% python3 -q
>>> import numpy as np
>>> import numpy.linalg as la
>>> np.set_printoptions(precision=3, suppress=True, linewidth=160)
>>> F = np.load("block12.npy")
>>> F
array([[ 0.3 ,  0.68, -2.16, -0.36],
       [ 1.  ,  0.46, -1.34,  0.16],
       [ 1.74, -0.78,  2.7 ,  1.32],
       [ 0.94, -1.  ,  2.73,  0.2 ],
       [ 0.22, -0.38,  1.14,  0.2 ]])
>>> Uu, sv, vt = la.svd(F)
>>> sv.round(3) + 0
array([5.263, 1.973, 0.602, 0.   ])
>>> Y = Uu[:, :3] @ np.diag(sv[:3]) @ vt[:3]
>>> round(float(la.norm(F - Y, 2)), 3), np.round(sv[3], 3)
(0.0, np.float64(0.0))
>>> Y
array([[ 0.3 ,  0.68, -2.16, -0.36],
       [ 1.  ,  0.46, -1.34,  0.16],
       [ 1.74, -0.78,  2.7 ,  1.32],
       [ 0.94, -1.  ,  2.73,  0.2 ],
       [ 0.22, -0.38,  1.14,  0.2 ]])
>>> round(la.norm(F - Y) / la.norm(F), 3)
np.float64(0.0)
>>> la.matrix_rank(Y)
np.int64(3)
>>> u, v = F[2], F[3]
>>> round(u @ v, 3)
np.float64(10.051)
>>> np.round(u @ u, 3)
np.float64(12.668)
>>> pr = (u @ v) / (u @ u) * u
>>> v - pr
array([-0.44 , -0.381,  0.588, -0.847])
>>> np.round(la.norm(u + v) ** 2 + la.norm(u - v) ** 2, 3)
np.float64(44.09)
>>> round((v - pr) @ u, 3)
np.float64(0.0)
>>> la.matrix_rank(np.outer(u, v))
np.int64(1)
>>> pr
array([ 1.38 , -0.619,  2.142,  1.047])
>>> np.outer(u, v)
array([[ 1.636, -1.74 ,  4.75 ,  0.348],
       [-0.733,  0.78 , -2.129, -0.156],
       [ 2.538, -2.7  ,  7.371,  0.54 ],
       [ 1.241, -1.32 ,  3.604,  0.264]])
>>> u = np.array([-2, 3, -3, -3])
>>> v = np.array([-3, -3, -3, -3, 0])
>>> W0 = u[:, None] + v[None, :]
>>> W0
array([[-5, -5, -5, -5, -2],
       [ 0,  0,  0,  0,  3],
       [-6, -6, -6, -6, -3],
       [-6, -6, -6, -6, -3]])
>>> la.lstsq(W0[:-1].T, W0[-1])[2]
np.int32(2)
>>> np.unique(W0.round(6), axis=0).shape
(3, 5)
>>> np.round(np.trace(la.pinv(W0) @ W0), 3)
np.float64(2.0)
>>> u = np.array([0, -1, 0])
>>> np.polyval(u, W0[0])
array([5, 5, 5, 5, 2])
>>> K = np.load("arr.npy")
>>> K
array([[ -2,  -1,   1,   2,   1],
       [ -1,  -2,   3,   4,  -1],
       [ -2,  -2,   5,   6,   1],
       [ -4,  -3,   6,   8,   3],
       [ -5,  -4,   5,   7,   5],
       [ -7,  -3,   3,   7,   5],
       [ -5,  -5,   2,   6,   7],
       [ -7,  -5,   2,   4,   8],
       [ -6,  -3,   1,   5,  10],
       [ -8,  -5,  -1,   4,  10],
       [ -6,  -5,   0,   6,  10],
       [ -7,  -6,   1,   8,  11],
       [ -9,  -4,   1,   6,  11],
       [-10,  -3,   1,   5,  10],
       [ -9,  -4,  -1,   6,   8],
       [ -8,  -3,   1,   7,   9],
       [ -9,  -3,   2,   6,  10],
       [ -9,  -1,   3,   8,   8],
       [ -8,  -3,   3,   8,   8],
       [ -7,  -2,   3,   6,   6],
       [ -9,  -4,   2,   5,   6],
       [ -8,  -2,   3,   3,   8],
       [ -9,  -3,   5,   1,   7],
       [-11,  -4,   4,   1,   8],
       [-12,  -6,   6,   0,   7],
       [-12,  -6,   4,   0,   7]])
>>> lab = K[:, 1] > np.median(K[:, 1])
>>> u = K[lab].mean(axis=0) - K[~lab].mean(axis=0)
>>> np.argsort(-np.abs(u).round(6), kind="stable")
array([4, 0, 1, 2, 3])
>>> lab.astype(int)
array([1, 1, 1, 0, 0, 0, 0, 0, 0, 0, 0, 0, 0, 0, 0, 0, 0, 1, 0, 1, 0, 1, 0, 0, 0, 0])
>>> u
array([ 3.217,  2.433,  0.65 , -0.167, -4.167])
>>> np.abs(np.diag(la.qr(F)[1])) > 1e-9
array([ True,  True,  True, False])
>>> F @ la.pinv(F) @ F
array([[ 0.3 ,  0.68, -2.16, -0.36],
       [ 1.  ,  0.46, -1.34,  0.16],
       [ 1.74, -0.78,  2.7 ,  1.32],
       [ 0.94, -1.  ,  2.73,  0.2 ],
       [ 0.22, -0.38,  1.14,  0.2 ]])
>>> la.lstsq(F[:-1].T, F[-1])[2]
np.int32(3)
>>> np.allclose(F[:-1].T @ la.lstsq(F[:-1].T, F[-1])[0], F[-1])
True
>>> Xc = K - K.mean(axis=0)
>>> Uu, sv, vt = la.svd(Xc, full_matrices=False)
>>> np.searchsorted(np.cumsum(sv ** 2) / (sv ** 2).sum(), 0.9) + 1
np.int64(3)
>>> (np.sign(Uu[:, 0]) == np.sign(Uu[0, 0])).astype(int)
array([1, 1, 1, 1, 1, 1, 1, 0, 0, 0, 0, 0, 0, 0, 0, 0, 0, 0, 0, 1, 0, 0, 0, 0, 0, 0])
>>> np.abs(vt[-1])
array([0.493, 0.352, 0.452, 0.281, 0.591])
>>> np.abs(Uu[:, 0]).argmax()
np.int64(1)
>>> np.round((sv ** 2).sum() ** 2 / (sv ** 4).sum(), 3)
np.float64(2.613)
>>> cent = K[[23, 19]].astype(float)
>>> for _ in range(6):
...     lab = la.norm(K[:, None] - cent, axis=-1).argmin(axis=1)
...     cent = np.array([K[lab == j].mean(axis=0) for j in range(2)])
... 
>>> lab
array([1, 1, 1, 1, 1, 1, 1, 1, 1, 1, 1, 1, 1, 1, 1, 1, 1, 1, 1, 1, 1, 1, 0, 0, 0, 0])
>>> cent[1] - cent[0]
array([ 4.364,  1.432, -2.659,  5.273, -0.25 ])
>>> cent
array([[-11.   ,  -4.75 ,   4.75 ,   0.5  ,   7.25 ],
       [ -6.636,  -3.318,   2.091,   5.773,   7.   ]])
>>> arr = np.loadtxt("data.csv", delimiter=",")
>>> arr
array([[ 0., -1.,  0.,  0.],
       [-1., -1., -1.,  0.],
       [ 0., -1.,  0., -1.],
       [ 0.,  0., -1., -2.]])
>>> ev, evecs = la.eig(arr)
>>> np.sort(la.eigvals(arr.T))
array([-2.576, -1.747,  0.197,  1.127])
>>> round(float(np.prod(ev)), 3)
1.0
>>> Y = arr / np.sqrt((arr ** 2).mean(axis=1, keepdims=True))
>>> la.matrix_rank(Y) == la.matrix_rank(arr)
np.True_
>>> la.matrix_rank(arr - arr.mean(axis=1, keepdims=True))
np.int64(3)
>>> O, evecs = la.qr(arr[:, :3])[0], la.qr(arr[:, 3:])[0]
>>> sv = la.svd(O.T @ evecs, compute_uv=False)
>>> (sv > 0.9).sum()
np.int64(1)
>>> np.degrees(np.arccos(sv.clip(0, 1)))
array([18.435])
>>> np.round(la.norm(O @ O.T - evecs @ evecs.T, 2), 3)
np.float64(1.0)
>>> sv
array([0.949])
>>> data = np.load("m.npy")
>>> data
array([[0., 2., 0.],
       [2., 0., 2.],
       [0., 2., 3.]])
>>> C2 = F.T @ F
>>> la.matrix_rank(C2)
np.int64(3)
>>> np.round(la.svd(F, compute_uv=False) ** 2, 3) + 0
array([27.7  ,  3.895,  0.363,  0.   ])
>>> round(np.trace(C2), 3), np.round((F ** 2).sum(), 3)
(np.float64(31.958), np.float64(31.958))
>>> C2
array([[ 5.05 , -1.717,  5.527,  2.581],
       [-1.717,  2.427, -7.354, -1.477],
       [ 5.527, -7.354, 22.504,  4.901],
       [ 2.581, -1.477,  4.901,  1.978]])
>>> np.round(la.eigvalsh(C2)[::-1], 3) + 0
array([27.7  ,  3.895,  0.363,  0.   ])
>>> feats = np.array([[-3.0, 1.0, 0.0, 0.0, 0.0],
...     [0.0, -3.0, 1.0, 0.0, 0.0],
...     [0.0, 0.0, -3.0, 1.0, 0.0],
...     [0.0, 0.0, 0.0, -3.0, 1.0],
...     [0.0, 0.0, 0.0, 0.0, -3.0]])
>>> rng = np.random.default_rng(74)
>>> lab = rng.permutation(5)
>>> Y = feats[:, lab] * rng.choice([-1, 1], 5)
>>> Y
array([[ 0.,  0.,  0.,  1.,  3.],
       [ 0.,  1.,  0., -3., -0.],
       [ 0., -3.,  1.,  0., -0.],
       [ 1.,  0., -3.,  0., -0.],
       [-3.,  0.,  0.,  0., -0.]])
>>> Uu, _, vt = la.svd(feats.T @ Y)
>>> lab
array([4, 2, 3, 1, 0])
>>> X = np.load("out18.npy")
>>> X
array([[3., 3.],
       [3., 5.]])
>>> ev, evecs = la.eigh(X)
>>> ev.sum(), np.trace(X)
(np.float64(8.0), np.float64(8.0))
>>> la.eigvalsh(X + -2 * np.eye(2))
array([-1.162,  5.162])
>>> np.abs(evecs[:, -1])
array([0.585, 0.811])
>>> np.round(evecs.T @ X @ evecs, 3) + 0
array([[0.838, 0.   ],
       [0.   , 7.162]])
>>> ev
array([0.838, 7.162])
>>> np.abs(evecs[:, -1]).round(6).argmax()
np.int64(1)
>>> P = np.triu(np.array([[-2, -3], [-3, -3]]), 1) + np.eye(2)
>>> Y = P @ X @ la.inv(P)
>>> Y
array([[ -6., -30.],
       [  3.,  14.]])
>>> np.round(la.det(Y), 3)
np.float64(6.0)
>>> P @ X - X @ P
array([[-9., -6.],
       [ 0.,  9.]])
>>> la.matrix_rank(Y)
np.int64(2)
>>> mat = np.load("w.npy")
>>> mat
array([[  3.,  -5.,   3.,  -1.],
       [ 10., -13.,   8.,  -2.],
       [  8.,  -9.,   6.,  -1.],
       [ -2.,   2.,   0.,  -1.]])
>>> la.matrix_rank(mat, rtol=0.1)
np.int64(1)
>>> round(float(la.norm(mat, 2) / la.norm(mat)), 3)
0.996
>>> np.argsort(-la.norm(mat, axis=0).round(6), kind="stable")[:3]
array([1, 0, 2])
>>> [round(float(x), 3) for x in la.svd(mat, compute_uv=False)[:3]]
[23.821, 1.909, 0.95]
>>> u = np.array([2, 1, 0, 1])
>>> Y = mat + np.outer(u, np.eye(4)[3])
>>> la.matrix_rank(Y - mat)
np.int64(1)
>>> Y
array([[  3.,  -5.,   3.,   1.],
       [ 10., -13.,   8.,  -1.],
       [  8.,  -9.,   6.,  -1.],
       [ -2.,   2.,   0.,   0.]])
>>> O = mat.astype(float).copy()
>>> for j in range(4):
...     O[:, j] -= O[:, :j] @ (O[:, :j].T @ O[:, j])
...     O[:, j] /= la.norm(O[:, j])
... 
>>> np.round(O.T @ mat, 3) + 0
array([[ 13.304, -16.611,  10.298,  -2.18 ],
       [  0.   ,   1.75 ,  -1.111,   1.023],
       [  0.   ,   0.   ,   1.314,  -1.078],
       [  0.   ,   0.   ,   0.   ,   0.196]])
>>> np.round(O.T @ O, 3) + 0
array([[1., 0., 0., 0.],
       [0., 1., 0., 0.],
       [0., 0., 1., 0.],
       [0., 0., 0., 1.]])
>>> u, v = mat[3], mat[0]
>>> u @ u
np.float64(9.0)
>>> pr = (u @ v) / (u @ u) * u
>>> la.matrix_rank(np.outer(u, v))
np.int64(1)
>>> v - pr
array([-0.333, -1.667,  3.   , -2.667])
>>> round(float((v - pr) @ u), 3)
0.0
>>> lab = rng.permutation(4)
>>> lab
array([2, 0, 1, 3])
>>> Y = mat[lab][:, lab]
>>> np.sort(np.abs(la.eigvals(Y)))
array([1., 1., 2., 3.])
>>> np.trace(Y)
np.float64(-5.0)
>>> Y
array([[  6.,   8.,  -9.,  -1.],
       [  3.,   3.,  -5.,  -1.],
       [  8.,  10., -13.,  -2.],
       [  0.,  -2.,   2.,  -1.]])
>>> round(float(la.det(Y)), 3), np.round(la.det(mat[lab]), 3)
(-6.0, np.float64(-6.0))
>>> np.allclose(Y, mat)
False
